$ python -q
>>> import numpy as np
>>> from numpy import linalg as LA
>>> np.set_printoptions(precision=2, suppress=True, linewidth=100, legacy="1.25")
>>> rd = lambda a: np.round(a, 2) + 0
>>> K = np.load("out7.npy")
>>> K
array([[ 98,  98,  70,  98,  77],
       [ 98,  98,  70,  98,  77],
       [ 70,  70,  52,  66,  62],
       [ 98,  98,  66, 106,  63],
       [ 77,  77,  62,  63,  85]])
>>> vec = np.array([2, 0, 0, 2, 3])
>>> (K @ vec).argmax()
0
>>> np.einsum("ij,j->i", K, vec)
array([623, 623, 458, 597, 535])
>>> (K * vec).sum(axis=1)
array([623, 623, 458, 597, 535])
>>> K @ np.eye(5)[2]
array([70., 70., 52., 66., 62.])
>>> LA.norm(K @ vec) <= LA.norm(K, 2) * LA.norm(vec) + 1e-9
True
>>> hat = np.triu(np.array([[0, 0, 0, 2, 1],
...     [1, 0, 0, 0, 2],
...     [0, 2, 0, 1, 1],
...     [2, 1, 1, 0, 2],
...     [0, 0, 0, 1, 1]]), 1) + np.eye(5)
>>> B = hat @ K @ LA.inv(hat)
>>> np.trace(B), np.trace(K)
(439.0, 439)
>>> hat @ K - K @ hat
array([[ 273.,  273.,  194.,    9., -349.],
       [ 154.,  154.,  124., -140., -390.],
       [ 175.,  175.,  128.,  -23., -246.],
       [ 154.,  154.,  124., -136., -402.],
       [   0.,    0.,    0., -216., -419.]])
>>> B
array([[ 371.,  371.,  264., -633.,  177.],
       [ 252.,  252.,  194., -474.,  245.],
       [ 245.,  245.,  180., -435.,  165.],
       [ 252.,  252.,  190., -462.,  211.],
       [  77.,   77.,   62., -153.,   98.]])
>>> def softmax(z):
...     e = np.exp(z - z.max(axis=-1, keepdims=True))
...     return e / e.sum(axis=-1, keepdims=True)
... 
>>> rd(softmax(10 * K[2]))
array([0.5, 0.5, 0. , 0. , 0. ])
>>> rd(softmax(K).sum(axis=1))
array([1., 1., 1., 1., 1.])
>>> rd(softmax(K[2] + 4))
array([0.5 , 0.5 , 0.  , 0.01, 0.  ])
>>> scores = K @ K.T / np.sqrt(5)
>>> softmax(scores).round(6).argmax(axis=1)
array([0, 0, 0, 0, 0])
>>> rd(softmax(scores + np.triu(np.full(scores.shape, -np.inf), 1)))
array([[1. , 0. , 0. , 0. , 0. ],
       [0.5, 0.5, 0. , 0. , 0. ],
       [0.5, 0.5, 0. , 0. , 0. ],
       [0.5, 0.5, 0. , 0. , 0. ],
       [0.5, 0.5, 0. , 0. , 0. ]])
